$ python3 -q
>>> import numpy as np
>>> np.set_printoptions(precision=3, suppress=True, linewidth=120)
>>> feats = np.load("case16.npy")
>>> feats
array([[0, 0, 0, 0, 0, 0, 0, 0, 0, 0],
       [0, 0, 0, 0, 0, 0, 0, 0, 0, 1],
       [0, 0, 0, 0, 0, 0, 0, 0, 1, 0],
       [0, 0, 0, 0, 0, 0, 0, 0, 1, 0],
       [0, 0, 0, 0, 0, 1, 0, 0, 0, 0],
       [0, 0, 0, 0, 1, 0, 0, 0, 0, 1],
       [0, 0, 0, 0, 0, 0, 0, 0, 0, 0],
       [0, 0, 0, 0, 0, 0, 0, 0, 0, 0],
       [0, 0, 1, 1, 0, 0, 0, 0, 0, 1],
       [0, 1, 0, 0, 0, 1, 0, 0, 1, 0]])
>>> # row 3 repeats row 2
>>> np.linalg.matrix_rank(feats, rtol=0.1)
np.int64(6)
>>> np.linalg.cond(feats) > 100
np.True_
>>> np.round(np.linalg.norm(feats, 2) / np.linalg.norm(feats), 3)
np.float64(0.593)
>>> [round(float(x), 3) for x in np.linalg.svd(feats, compute_uv=False)[:3]]
[2.053, 2.053, 1.209]
>>> np.argsort(-np.linalg.norm(feats, axis=0).round(6), kind="stable")[:3]
array([8, 9, 5])
>>> vals, vecs = np.linalg.eigh(feats)
>>> vals.sum(), np.trace(feats)
(np.float64(0.0), np.int64(0))
>>> print(np.round(np.linalg.eigvalsh(feats @ feats), 3) + 0)
[0.    0.    0.    0.    0.325 0.325 1.461 1.461 4.214 4.214]
>>> np.unique(vals.round(6) + 0, return_counts=True)[1]
array([1, 1, 1, 4, 1, 1, 1])
>>> np.round(np.linalg.svd(feats, compute_uv=False), 3) + 0
array([2.053, 2.053, 1.209, 1.209, 0.57 , 0.57 , 0.   , 0.   , 0.   , 0.   ])
>>> vals.round(3) + 0
array([-2.053, -1.209, -0.57 ,  0.   ,  0.   ,  0.   ,  0.   ,  0.57 ,  1.209,  2.053])
>>> f = np.array([3, 5, 4, 0, 1, 0, 4, 5, 4, 0, 1, 1, 5, 3])
>>> A = f[np.abs(np.subtract.outer(np.arange(14), np.arange(14)))]
>>> A
array([[3, 5, 4, 0, 1, 0, 4, 5, 4, 0, 1, 1, 5, 3],
       [5, 3, 5, 4, 0, 1, 0, 4, 5, 4, 0, 1, 1, 5],
       [4, 5, 3, 5, 4, 0, 1, 0, 4, 5, 4, 0, 1, 1],
       [0, 4, 5, 3, 5, 4, 0, 1, 0, 4, 5, 4, 0, 1],
       [1, 0, 4, 5, 3, 5, 4, 0, 1, 0, 4, 5, 4, 0],
       [0, 1, 0, 4, 5, 3, 5, 4, 0, 1, 0, 4, 5, 4],
       [4, 0, 1, 0, 4, 5, 3, 5, 4, 0, 1, 0, 4, 5],
       [5, 4, 0, 1, 0, 4, 5, 3, 5, 4, 0, 1, 0, 4],
       [4, 5, 4, 0, 1, 0, 4, 5, 3, 5, 4, 0, 1, 0],
       [0, 4, 5, 4, 0, 1, 0, 4, 5, 3, 5, 4, 0, 1],
       [1, 0, 4, 5, 4, 0, 1, 0, 4, 5, 3, 5, 4, 0],
       [1, 1, 0, 4, 5, 4, 0, 1, 0, 4, 5, 3, 5, 4],
       [5, 1, 1, 0, 4, 5, 4, 0, 1, 0, 4, 5, 3, 5],
       [3, 5, 1, 1, 0, 4, 5, 4, 0, 1, 0, 4, 5, 3]])
>>> feats @ feats
array([[0, 0, 0, 0, 0, 0, 0, 0, 0, 0],
       [0, 1, 0, 0, 0, 1, 0, 0, 1, 0],
       [0, 0, 1, 1, 0, 0, 0, 0, 0, 1],
       [0, 0, 1, 1, 0, 0, 0, 0, 0, 1],
       [0, 0, 0, 0, 1, 0, 0, 0, 0, 1],
       [0, 1, 0, 0, 0, 2, 0, 0, 1, 0],
       [0, 0, 0, 0, 0, 0, 0, 0, 0, 0],
       [0, 0, 0, 0, 0, 0, 0, 0, 0, 0],
       [0, 1, 0, 0, 0, 1, 0, 0, 3, 0],
       [0, 0, 1, 1, 1, 0, 0, 0, 0, 3]])
>>> np.argwhere(np.triu(feats))
array([[1, 9],
       [2, 8],
       [3, 8],
       [4, 5],
       [5, 9],
       [8, 9]])
>>> feats.sum(axis=0)
array([0, 1, 1, 1, 1, 2, 0, 0, 3, 3])
>>> L = np.diag(feats.sum(axis=1)) - feats
>>> np.linalg.matrix_rank(L)
np.int64(6)
>>> round(np.linalg.det(L[1:, 1:]))
0
>>> print((np.linalg.eigvalsh(L) < 1e-8).sum())
4
>>> np.round(np.linalg.eigvalsh(L), 3) + 0
array([0.   , 0.   , 0.   , 0.   , 0.322, 0.68 , 1.   , 2.14 , 3.23 , 4.629])
>>> q, r_ = np.linalg.qr(A)
>>> q.shape, r_.shape
((14, 14), (14, 14))
>>> np.trace(A)
np.int64(42)
>>> np.linalg.determinant(A)
Traceback (most recent call last):
  File "<python-input-30>", line 1, in <module>
    np.linalg.determinant(A)
    ^^^^^^^^^^^^^^^^^^^^^
AttributeError: module 'numpy.linalg' has no attribute 'determinant'
>>> np.allclose(A, A.T)
True
>>> vals, vecs = np.linalg.eigh(A)
>>> x0 = np.array([2, -2, -3, 1, 0, 3, -3, -3, -3, 0, -1, 0, 2, 0])
>>> x0 @ A @ x0
np.int64(285)
>>> np.abs(A).sum(axis=1).max(), np.round(np.abs(vals).max(), 3)
(np.int64(38), np.float64(36.443))
>>> np.round(x0 @ A @ x0 / (x0 @ x0), 3), round(vals[0], 3), round(vals[-1], 3)
(np.float64(4.831), np.float64(-8.655), np.float64(36.443))
>>> x0 = np.array([0, 0, 2, 3, 0, 3, 1, 1, 3, 1, 2, 2, 0, 3])
>>> target = A @ x0
>>> target
array([42, 65, 50, 57, 63, 51, 54, 56, 39, 68, 57, 57, 57, 44])
>>> print(np.round(np.linalg.solve(A, target), 3) + 0)
[0. 0. 2. 3. 0. 3. 1. 1. 3. 1. 2. 2. 0. 3.]
>>> np.round(np.linalg.solve(A, 3 * target), 3) + 0
array([0., 0., 6., 9., 0., 9., 3., 3., 9., 3., 6., 6., 0., 9.])
>>> np.round(np.linalg.solve(A, A[:, 11]), 3) + 0
array([0., 0., 0., 0., 0., 0., 0., 0., 0., 0., 0., 1., 0., 0.])
>>> np.round(np.linalg.solve(A.T, A[8]), 3) + 0
array([0., 0., 0., 0., 0., 0., 0., 0., 1., 0., 0., 0., 0., 0.])
>>> K = np.array([[0.2, 1.0, 0.9, -0.3, 0.3, -1.2, 0.6, 0.8, 1.8, -0.5],
...     [1.0, -0.9, 0.5, 0.5, -0.7, -0.5, -0.2, -1.0, 1.0, 0.9],
...     [-0.4, 0.5, -0.4, -0.7, 1.4, 1.0, -1.0, -1.0, -0.2, -1.1],
...     [-2.1, -2.0, -1.7, 3.3, 0.8, 0.6, 0.3, 0.6, 0.5, 0.6],
...     [-1.5, 0.7, 1.1, 0.0, 0.2, 0.9, 0.0, 0.4, -0.3, -0.6],
...     [-0.7, -2.0, -1.6, -0.7, -1.7, -1.1, -0.5, -0.5, 1.2, 1.1],
...     [-0.2, -1.7, -0.4, -0.2, -0.5, -1.0, 1.1, 2.1, -0.2, -0.4]])
>>> K[:, 0] *= 20
>>> K
array([[  4. ,   1. ,   0.9,  -0.3,   0.3,  -1.2,   0.6,   0.8,   1.8,  -0.5],
       [ 20. ,  -0.9,   0.5,   0.5,  -0.7,  -0.5,  -0.2,  -1. ,   1. ,   0.9],
       [ -8. ,   0.5,  -0.4,  -0.7,   1.4,   1. ,  -1. ,  -1. ,  -0.2,  -1.1],
       [-42. ,  -2. ,  -1.7,   3.3,   0.8,   0.6,   0.3,   0.6,   0.5,   0.6],
       [-30. ,   0.7,   1.1,   0. ,   0.2,   0.9,   0. ,   0.4,  -0.3,  -0.6],
       [-14. ,  -2. ,  -1.6,  -0.7,  -1.7,  -1.1,  -0.5,  -0.5,   1.2,   1.1],
       [ -4. ,  -1.7,  -0.4,  -0.2,  -0.5,  -1. ,   1.1,   2.1,  -0.2,  -0.4]])
>>> U, sig, Vt = np.linalg.svd(K)
>>> np.argmax(sig[:-1] / (sig[1:] + 1e-6)) + 1
np.int64(1)
>>> sig
array([58.014,  5.035,  3.477,  3.104,  2.522,  1.821,  0.987])
>>> Y = U[:, :1] @ np.diag(sig[:1]) @ Vt[:1]
>>> np.round(np.abs(K - Y).max(), 3)
np.float64(2.043)
>>> np.linalg.matrix_rank(K, rtol=0.05)
np.int64(4)
>>> np.linalg.matrix_rank(Y)
np.int64(1)
>>> np.round(np.linalg.norm(K - Y) / np.linalg.norm(K), 3)
np.float64(0.13)
>>> np.round(np.linalg.norm(K - Y, 2), 3), round(sig[1], 3)
(np.float64(5.035), np.float64(5.035))
>>> U, sig, Vt = np.linalg.svd(K, full_matrices=False)
>>> print(np.round(U.T @ U, 3) + 0)
[[1. 0. 0. 0. 0. 0. 0.]
 [0. 1. 0. 0. 0. 0. 0.]
 [0. 0. 1. 0. 0. 0. 0.]
 [0. 0. 0. 1. 0. 0. 0.]
 [0. 0. 0. 0. 1. 0. 0.]
 [0. 0. 0. 0. 0. 1. 0.]
 [0. 0. 0. 0. 0. 0. 1.]]
>>> np.round(np.abs(Vt[0]), 3) + 0
array([0.999, 0.024, 0.024, 0.034, 0.011, 0.017, 0.001, 0.014, 0.   , 0.001])
>>> sig
array([58.014,  5.035,  3.477,  3.104,  2.522,  1.821,  0.987])
>>> np.allclose(U * sig @ Vt, K)
True
>>> np.round(Vt @ Vt.T, 3) + 0
array([[1., 0., 0., 0., 0., 0., 0.],
       [0., 1., 0., 0., 0., 0., 0.],
       [0., 0., 1., 0., 0., 0., 0.],
       [0., 0., 0., 1., 0., 0., 0.],
       [0., 0., 0., 0., 1., 0., 0.],
       [0., 0., 0., 0., 0., 1., 0.],
       [0., 0., 0., 0., 0., 0., 1.]])
>>> U.shape, sig.shape, Vt.shape
((7, 7), (7,), (7, 10))
>>> (sig > 1e-8).sum()
np.int64(7)
>>> J = np.loadtxt("x.csv", delimiter=",")
>>> J
array([[ -0.6,  -1.3,  -0.3,   1. ,  -1.3,  -2.1,  -1.1,  -0.2,   3. ,   0.1,   0. ,  -0.4,  46. ,   0.3],
       [  0.4,   0.6,  -0.7,  -1.9,  -2.4,   0.5,  -0.7,  -0.6,   1.9,  -0.9,   1.6,   0.4,  30. ,   0.4],
       [ -1.3,  -0.8,   0. ,   0.7,  -0.6,  -0.1,  -1.3,   0.8,   1.8,  -0.2,  -1.4,  -0.1,   0. ,   0.6],
       [  0. ,  -0.7,  -0.2,   0.3,  -0.6,   0.8,   0.8,   0.5,  -0.7,  -1.2,   1. ,  -2.5, -10. ,   1.7],
       [ -1.2,  -0.4,  -1. ,  -1. ,  -1.1,  -0.5,   0.7,   2. ,   0.1,   0.9,   1.4,  -0.5, -16. ,   0.3],
       [ -3.5,  -1.6,  -2. ,  -0.4,   0.8,   2.6,   0.1,   0.5,   1.7,  -1.3,   0.5,  -1.1,  16. ,   0.1]])
>>> J @ J
Traceback (most recent call last):
  File "<python-input-66>", line 1, in <module>
    J @ J
    ~~^~~
ValueError: matmul: Input operand 1 has a mismatch in its core dimension 0, with gufunc signature (n?,k),(k,m?)->(n?,m?) (size 6 is different from 14)
>>> cov = J.T @ J
>>> print(np.trace(cov), (J ** 2).sum())
3737.59 3737.59
>>> np.round(np.linalg.eigvalsh(cov)[::-1], 3) + 0
array([3651.324,   37.691,   18.295,   14.823,   10.102,    5.355,    0.   ,    0.   ,    0.   ,    0.   ,    0.   ,
          0.   ,    0.   ,    0.   ])
>>> (J @ J.T).shape
(6, 6)
>>> np.linalg.svd(J, compute_uv=False) ** 2
array([3651.324,   37.691,   18.295,   14.823,   10.102,    5.355])
>>> f = np.array([-2, -1])
>>> np.cross(J[4, :3], J[5, :3])
array([-0.8 ,  1.1 ,  0.52])
>>> def softmax(z):
...     e = np.exp(z - z.max(axis=-1, keepdims=True))
...     return e / e.sum(axis=-1, keepdims=True)
... 
>>> softmax(J[2] + 2)
array([0.015, 0.024, 0.054, 0.109, 0.03 , 0.049, 0.015, 0.12 , 0.326, 0.044, 0.013, 0.049, 0.054, 0.098])
>>> softmax(J[2])
array([0.015, 0.024, 0.054, 0.109, 0.03 , 0.049, 0.015, 0.12 , 0.326, 0.044, 0.013, 0.049, 0.054, 0.098])
>>> S = J @ J.T / np.sqrt(14)
>>> softmax(S).round(6).argmax(axis=1)
array([0, 0, 2, 4, 4, 0])
>>> np.round(softmax(S + np.triu(np.full(S.shape, -np.inf), 1)), 3) + 0
array([[1.   , 0.   , 0.   , 0.   , 0.   , 0.   ],
       [1.   , 0.   , 0.   , 0.   , 0.   , 0.   ],
       [0.434, 0.036, 0.53 , 0.   , 0.   , 0.   ],
       [0.   , 0.   , 0.   , 1.   , 0.   , 0.   ],
       [0.   , 0.   , 0.   , 0.   , 1.   , 0.   ],
       [1.   , 0.   , 0.   , 0.   , 0.   , 0.   ]])
>>> np.round(softmax(S), 3) + 0
array([[1.   , 0.   , 0.   , 0.   , 0.   , 0.   ],
       [1.   , 0.   , 0.   , 0.   , 0.   , 0.   ],
       [0.34 , 0.028, 0.415, 0.017, 0.027, 0.174],
       [0.   , 0.   , 0.   , 0.   , 1.   , 0.   ],
       [0.   , 0.   , 0.   , 0.   , 1.   , 0.   ],
       [1.   , 0.   , 0.   , 0.   , 0.   , 0.   ]])
>>> np.all(np.linalg.eigvalsh(A) > 0)
np.False_
>>> data = np.loadtxt("layer7.csv", delimiter=",")
>>> data
array([[2., 4., 0., 0., 0., 0., 0., 0., 0., 0., 0.],
       [4., 3., 4., 0., 0., 0., 0., 0., 0., 0., 0.],
       [0., 4., 1., 4., 0., 0., 0., 0., 0., 0., 0.],
       [0., 0., 4., 2., 4., 0., 0., 0., 0., 0., 0.],
       [0., 0., 0., 4., 2., 4., 0., 0., 0., 0., 0.],
       [0., 0., 0., 0., 4., 3., 4., 0., 0., 0., 0.],
       [0., 0., 0., 0., 0., 4., 3., 4., 0., 0., 0.],
       [0., 0., 0., 0., 0., 0., 4., 1., 4., 0., 0.],
       [0., 0., 0., 0., 0., 0., 0., 4., 1., 4., 0.],
       [0., 0., 0., 0., 0., 0., 0., 0., 4., 0., 4.],
       [0., 0., 0., 0., 0., 0., 0., 0., 0., 4., 1.]])
>>> # equal to its transpose
>>> cov = data.T @ data
>>> (data @ data.T).shape
(11, 11)
>>> np.linalg.eigvalsh(cov)[::-1]
array([98.317, 75.241, 52.721, 39.115, 33.188, 29.024, 14.065, 13.336,  5.222,  2.717,  0.055])
>>> np.linalg.matrix_rank(cov)
np.int64(11)
>>> round(np.linalg.eigvalsh(data).min(), 3)
np.float64(-6.254)
>>> np.all(np.linalg.eigvalsh(data) > 0)
np.False_
>>> x0 = np.array([0, 3, 0, 1, 1, 3, 0, 3, 2, 0, 1])
>>> target = data @ x0
>>> target
array([12.,  9., 16.,  6., 18., 13., 24., 11., 14., 12.,  1.])
>>> print(np.linalg.solve(data, 4 * target))
[ 0. 12.  0.  4.  4. 12.  0. 12.  8.  0.  4.]
>>> print(np.linalg.solve(data, data[:, 8]))
[ 0.  0.  0.  0.  0.  0.  0.  0.  1.  0. -0.]
>>> Y = np.array([[-2, -1],
...     [2, 1],
...     [-2, 0],
...     [0, 1],
...     [1, -3],
...     [3, -3],
...     [2, 2],
...     [2, 1],
...     [-2, -2],
...     [2, -1]])
>>> np.einsum("ij->j", K)
array([-74. ,  -4.4,  -1.6,   1.9,  -0.2,  -1.3,   0.3,   1.4,   3.8,   0. ])
>>> print(np.einsum("ij,ij->i", K, K))
[  23.92  404.9    71.11 1783.84  903.16  210.3    26.16]
>>> K @ Y
array([[-12.9,  -1.7],
       [-47.6, -21.1],
       [ 16.4,  -0.9],
       [ 88. ,  38.7],
       [ 62.3,  29. ],
       [ 20. ,  14.7],
       [  7.9,  11.7]])
>>> np.linalg.matrix_rank(np.vstack([K, Y.T]))
np.int64(9)
>>> F = np.loadtxt("dump.csv", delimiter=",")
>>> F
array([[0., 1., 0., 0., 0., 0., 0., 0., 0., 0., 0., 0., 0.],
       [0., 0., 1., 0., 0., 0., 0., 0., 0., 0., 0., 0., 0.],
       [1., 0., 0., 0., 0., 0., 0., 0., 0., 0., 0., 0., 0.],
       [0., 0., 0., 0., 0., 0., 0., 0., 0., 0., 0., 0., 1.],
       [0., 0., 0., 0., 0., 0., 0., 0., 0., 0., 1., 0., 0.],
       [0., 0., 0., 0., 0., 0., 0., 1., 0., 0., 0., 0., 0.],
       [0., 0., 0., 0., 0., 0., 0., 0., 0., 1., 0., 0., 0.],
       [0., 0., 0., 0., 0., 0., 0., 0., 0., 0., 0., 1., 0.],
       [0., 0., 0., 0., 0., 1., 0., 0., 0., 0., 0., 0., 0.],
       [0., 0., 0., 0., 0., 0., 1., 0., 0., 0., 0., 0., 0.],
       [0., 0., 0., 0., 1., 0., 0., 0., 0., 0., 0., 0., 0.],
       [0., 0., 0., 0., 0., 0., 0., 0., 1., 0., 0., 0., 0.],
       [0., 0., 0., 1., 0., 0., 0., 0., 0., 0., 0., 0., 0.]])
>>> # columns are unit length and at right angles
>>> np.round(np.linalg.det(F), 3)
np.float64(1.0)
